$ ipython --no-banner

In [1]: import numpy as np

In [2]: from numpy import linalg as LA

In [3]: np.set_printoptions(precision=1, suppress=True, linewidth=100, floatmode="fixed")

In [4]: rd = lambda a: np.round(a, 1) + 0

In [5]: E = np.loadtxt("w.csv", delimiter=",")

In [6]: E
Out[6]: 
array([[ -6.0,   3.0,   2.0,   1.0],
       [  2.0,  -5.0,   2.0,   1.0],
       [ -4.0,  -5.0, -12.0,  -3.0],
       [  2.0,   4.0,   2.0,  -8.0]])

In [7]: Q, V = LA.qr(E[:, :2])[0], LA.qr(E[:, 2:])[0]

In [8]: sv = LA.svd(Q.T @ V, compute_uv=False)

In [9]: (sv > 0.9).sum()
Out[9]: np.int64(0)

In [10]: rd(sv)
Out[10]: array([0.9, 0.1])

In [11]: rd(LA.norm(Q @ Q.T - V @ V.T, 2))
Out[11]: np.float64(1.0)

In [12]: B = LA.inv(E)

In [13]: rd(LA.det(E) * LA.det(B))
Out[13]: np.float64(1.0)

In [14]: rd(LA.inv(B))
Out[14]: 
array([[ -6.0,   3.0,   2.0,   1.0],
       [  2.0,  -5.0,   2.0,   1.0],
       [ -4.0,  -5.0, -12.0,  -3.0],
       [  2.0,   4.0,   2.0,  -8.0]])

In [15]: np.allclose(B, E.T)
Out[15]: False

In [16]: data = np.load("block14.npy")

In [17]: data
Out[17]: 
array([[1, 0, 0, 0],
       [2, 1, 0, 0],
       [3, 3, 1, 0],
       [1, 2, 2, 1]])

In [18]: rng = np.random.default_rng(2)

In [19]: labels = rng.permutation(4)

In [20]: B = data[:, labels] * rng.choice([-1, 1], 4)

In [21]: B
Out[21]: 
array([[ 0,  0,  1,  0],
       [ 0,  0,  2, -1],
       [ 0, -1,  3, -3],
       [-1, -2,  1, -2]])

In [22]: Uu, _, vt = LA.svd(data.T @ B)

In [23]: labels
Out[23]: array([3, 2, 0, 1])

In [24]: rd(LA.lstsq(data, B)[0])
Out[24]: 
array([[ 0.0,  0.0,  1.0,  0.0],
       [ 0.0,  0.0,  0.0, -1.0],
       [ 0.0, -1.0,  0.0,  0.0],
       [-1.0,  0.0,  0.0,  0.0]])

In [25]: t3 = np.stack([data, 5 * data, data[::-1]])

In [26]: rd(LA.det(t3))
Out[26]: array([  1.0, 625.0,   1.0])

In [27]: rd(LA.norm(t3, axis=(1, 2)))
Out[27]: array([ 5.9, 29.6,  5.9])

In [28]: t3.shape
Out[28]: (3, 4, 4)

In [29]: rd(LA.det(data[::-1]))
Out[29]: np.float64(1.0)

In [30]: np.poly(data)
Out[30]: array([ 1.0, -4.0,  6.0, -4.0,  1.0])

In [31]: rd(LA.eigvals(data))
Out[31]: array([1.0, 1.0, 1.0, 1.0])

In [32]: rd(LA.det(2 * data)), rd(LA.det(data))
Out[32]: (np.float64(16.0), np.float64(1.0))

In [33]: rd(LA.det(data.T))
Out[33]: np.float64(1.0)

In [34]: np.kron(np.eye(2, dtype=int), data)
Out[34]: 
array([[1, 0, 0, 0, 0, 0, 0, 0],
       [2, 1, 0, 0, 0, 0, 0, 0],
       [3, 3, 1, 0, 0, 0, 0, 0],
       [1, 2, 2, 1, 0, 0, 0, 0],
       [0, 0, 0, 0, 1, 0, 0, 0],
       [0, 0, 0, 0, 2, 1, 0, 0],
       [0, 0, 0, 0, 3, 3, 1, 0],
       [0, 0, 0, 0, 1, 2, 2, 1]])

In [35]: np.einsum("ij,ji->", data, data)
Out[35]: np.int64(4)

In [36]: B = data / LA.norm(data, axis=1, keepdims=True)

In [37]: gram = B @ B.T

In [38]: rd(gram[0])
Out[38]: array([1.0, 0.9, 0.7, 0.3])

In [39]: rd(LA.norm(B, axis=1))
Out[39]: array([1.0, 1.0, 1.0, 1.0])

In [40]: rd(np.degrees(np.arccos(np.clip(gram[0, 3], -1, 1))))
Out[40]: np.float64(71.6)

In [41]: (np.abs(gram) > 0.9).astype(int)
Out[41]: 
array([[1, 0, 0, 0],
       [0, 1, 1, 0],
       [0, 1, 1, 0],
       [0, 0, 0, 1]])

In [42]: feats = np.load("test14.npy")

In [43]: feats
Out[43]: 
array([[ 1.3, -0.4, -0.3],
       [-0.3, -0.1, -0.1],
       [-1.2,  0.4, -0.6],
       [-1.9,  0.3, -0.7],
       [-6.0, -9.5, -0.5],
       [ 0.6, -0.4, -0.1],
       [-0.6, -0.8,  0.9],
       [-2.0, -0.9, -1.4],
       [-1.4,  0.3,  0.6],
       [ 0.7, -1.0, -0.4],
       [-0.9, -0.3,  1.2],
       [ 0.8, -1.5, -0.7],
       [-1.3, -0.9, -0.7],
       [ 1.6, -0.6,  0.9],
       [-0.9,  1.9, -1.3],
       [-0.3,  0.9, -0.9],
       [-1.2, -1.9, -1.8],
       [ 0.0,  0.3, -0.7],
       [ 0.3, -0.6,  2.4],
       [-1.5,  0.2,  0.2]])

In [44]: Xs = feats - feats.mean(axis=0)

In [45]: Uu, sv, vt = LA.svd(Xs, full_matrices=False)

In [46]: rd(vt[0] * np.sign(vt[0, np.abs(vt[0]).argmax()]))
Out[46]: array([0.5, 0.8, 0.1])

In [47]: np.searchsorted(np.cumsum(sv ** 2) / (sv ** 2).sum(), 0.9) + 1
Out[47]: np.int64(2)

In [48]: gram = feats.T @ feats

In [49]: rd(gram)
Out[49]: 
array([[ 60.4,  55.5,  10.5],
       [ 55.5, 105.4,   4.9],
       [ 10.5,   4.9,  19.8]])

In [50]: rd(LA.eigvalsh(gram)[::-1])
Out[50]: array([143.6,  27.3,  14.7])

In [51]: rd(np.diag(gram))
Out[51]: array([ 60.4, 105.4,  19.8])

In [52]: rd(np.trace(gram)), rd((feats ** 2).sum())
Out[52]: (np.float64(185.5), np.float64(185.5))

In [53]: labels = rng.permutation(3)

In [54]: labels
Out[54]: array([0, 2, 1])

In [55]: B = gram[labels][:, labels]

In [56]: rd(np.diag(B))
Out[56]: array([ 60.4,  19.8, 105.4])

In [57]: rd(np.trace(B))
Out[57]: np.float64(185.5)

In [58]: X = np.load("layer8.npy")

In [59]: X
Out[59]: 
array([[  8,  16,  13,  24],
       [ 40,  40,  45,  60],
       [-16,   4,  -8,   6]])

In [60]: B = np.array([[-8, 2, -8], [-5, 2, -3], [9, -5, 6], [-4, -1, -8]])

In [61]: np.einsum("ik,kj->ij", X, B)
Out[61]: 
array([[-123,  -41, -226],
       [-355, -125, -650],
       [  12,   10,   20]])

In [62]: LA.matrix_rank(np.vstack([X, B.T]))
Out[62]: np.int64(4)

In [63]: LA.matrix_rank(X @ B)
Out[63]: np.int64(2)

In [64]: np.einsum("ij,ij->i", X, X)
Out[64]: array([1065, 8825,  372])

In [65]: X @ B
Out[65]: 
array([[-123,  -41, -226],
       [-355, -125, -650],
       [  12,   10,   20]])

In [66]: r0 = np.array([0, 0, 2])

In [67]: np.cross(X[1, :3], X[2, :3])
Out[67]: array([-500, -400,  800])

In [68]: np.convolve(X[1], r0)
Out[68]: array([  0,   0,  80,  80,  90, 120])

In [69]: np.polyval(r0, X[1])
Out[69]: array([2, 2, 2, 2])

In [70]: rk = LA.matrix_rank(X)

In [71]: rk
Out[71]: np.int64(2)

In [72]: ns = LA.svd(X)[2][rk:].T

In [73]: LA.matrix_rank(X.T @ X), LA.matrix_rank(X @ X.T)
Out[73]: (np.int64(2), np.int64(2))

In [74]: [int(LA.matrix_rank(X[:, :j + 1])) for j in range(4)]
Out[74]: [1, 2, 2, 2]

In [75]: [int(LA.matrix_rank(np.delete(X, i, axis=0))) for i in range(3)]
Out[75]: [2, 2, 2]

In [76]: np.allclose(X @ ns, 0)
Out[76]: True

In [77]: Uu, sv, vt = LA.svd(X)

In [78]: rd(sv)
Out[78]: array([99.3, 20.0,  0.0])

In [79]: B = Uu[:, :2] @ np.diag(sv[:2]) @ vt[:2]

In [80]: rd(LA.norm(X - B) / LA.norm(X))
Out[80]: np.float64(0.0)

In [81]: LA.matrix_rank(B)
Out[81]: np.int64(2)

In [82]: Uu, sv, vt = LA.svd(X)

In [83]: V = vt[:(sv > 1e-8).sum()]

In [84]: x = X[1] + -1 * X[2] + rng.integers(2) * np.eye(4)[0]

In [85]: x
Out[85]: array([57.0, 36.0, 53.0, 54.0])

In [86]: rd(np.diag(V.T @ V))
Out[86]: array([0.7, 0.3, 0.3, 0.7])

In [87]: np.allclose(V.T @ V @ x, x)
Out[87]: False

In [88]: M = np.array([[-27, -7, -3, 13],
    ...:     [-9, -17, 3, -3],
    ...:     [-36, 43, 4, 51],
    ...:     [45, -17, -5, -42]])

In [89]: LA.lstsq(M[:-1].T, M[-1])[2]
Out[89]: np.int32(3)

In [90]: rd(M @ LA.pinv(M) @ M)
Out[90]: 
array([[-27.0,  -7.0,  -3.0,  13.0],
       [ -9.0, -17.0,   3.0,  -3.0],
       [-36.0,  43.0,   4.0,  51.0],
       [ 45.0, -17.0,  -5.0, -42.0]])

In [91]: rd(np.trace(LA.pinv(M) @ M))
Out[91]: np.float64(3.0)

In [92]: np.allclose(M[:-1].T @ LA.lstsq(M[:-1].T, M[-1])[0], M[-1])
Out[92]: True

In [93]: ev, V = LA.eig(data)

In [94]: rd(np.sort(LA.eigvals(data @ data)))
Out[94]: array([1.0, 1.0, 1.0, 1.0])

In [95]: data @ V[:, 0] - ev[0] * V[:, 0]
Out[95]: array([0.0, 0.0, 0.0, 0.0])

In [96]: np.prod(ev)
Out[96]: np.float64(1.0)

In [97]: t3 = np.stack([M, 4 * M, M[::-1]])

In [98]: t3.shape
Out[98]: (3, 4, 4)

In [99]: t3.sum(axis=0)
Out[99]: 
array([[ -90,  -52,  -20,   23],
       [ -81,  -42,   19,   36],
       [-189,  198,   23,  252],
       [ 198,  -92,  -28, -197]])

In [100]: rd(LA.det(t3))
Out[100]: array([0.0, 0.0, 0.0])

In [101]: LA.matrix_rank(t3)
Out[101]: array([3, 3, 3])

In [102]: np.einsum("bij,cij->bc", t3, t3)
Out[102]: 
array([[ 11209,  44836,  -4350],
       [ 44836, 179344, -17400],
       [ -4350, -17400,  11209]])

In [103]: B = M / LA.norm(M, axis=1, keepdims=True)

In [104]: gram = B @ B.T

In [105]: np.argwhere(np.triu(np.abs(gram) > 0.95, 1))
Out[105]: array([], shape=(0, 2), dtype=int64)

In [106]: rd(np.degrees(np.arccos(np.clip(gram[1, 3], -1, 1))))
Out[106]: np.float64(90.2)

In [107]: (gram - 2 * np.eye(4)).round(6).argmax(axis=1)
Out[107]: array([2, 0, 0, 1])

In [108]: rd(gram[1])
Out[108]: array([ 0.5,  1.0, -0.4,  0.0])

In [109]: A = np.loadtxt("case3.csv", delimiter=",")

In [110]: A
Out[110]: 
array([[-2.6, -0.5, -1.0,  0.8],
       [-0.5, -1.1,  1.4, -1.2],
       [-1.0,  1.4, -0.1, -2.3],
       [ 0.8, -1.2, -2.3, -1.1]])

In [111]: ev, V = LA.eigh(A)

In [112]: x = np.array([-2, 0, -1, -2])

In [113]: rd(V * np.abs(ev) @ V.T)
Out[113]: 
array([[ 2.9, -0.1,  0.0,  0.0],
       [-0.1,  2.2,  0.3, -0.2],
       [ 0.0,  0.3,  2.9,  0.1],
       [ 0.0, -0.2,  0.1,  2.9]])

In [114]: rd(x @ A @ x / (x @ x)), rd(ev[0]), rd(ev[-1])
Out[114]: (np.float64(-2.4), np.float64(-3.0), np.float64(3.0))

In [115]: x @ A @ x
Out[115]: np.float64(-21.7)

In [116]: rd(LA.norm(A, "nuc"))
Out[116]: np.float64(10.9)

In [117]: rd(LA.norm(A[0] - A[2]))
Out[117]: np.float64(4.1)

In [118]: rd(LA.norm(A, axis=0))
Out[118]: array([2.9, 2.2, 2.9, 2.9])

In [119]: rd(A[0] @ A[2])
Out[119]: np.float64(0.2)

In [120]: Q, Rm = LA.qr(data)

In [121]: rd(Q)
Out[121]: 
array([[-0.3, -0.5,  0.6, -0.5],
       [-0.5, -0.4,  0.1,  0.7],
       [-0.8,  0.2, -0.5, -0.4],
       [-0.3,  0.7,  0.7,  0.2]])

In [122]: np.allclose(Rm.T @ Rm, data.T @ data)
Out[122]: True

In [123]: rd(np.abs(np.diag(Rm)))
Out[123]: array([3.9, 1.7, 0.9, 0.2])
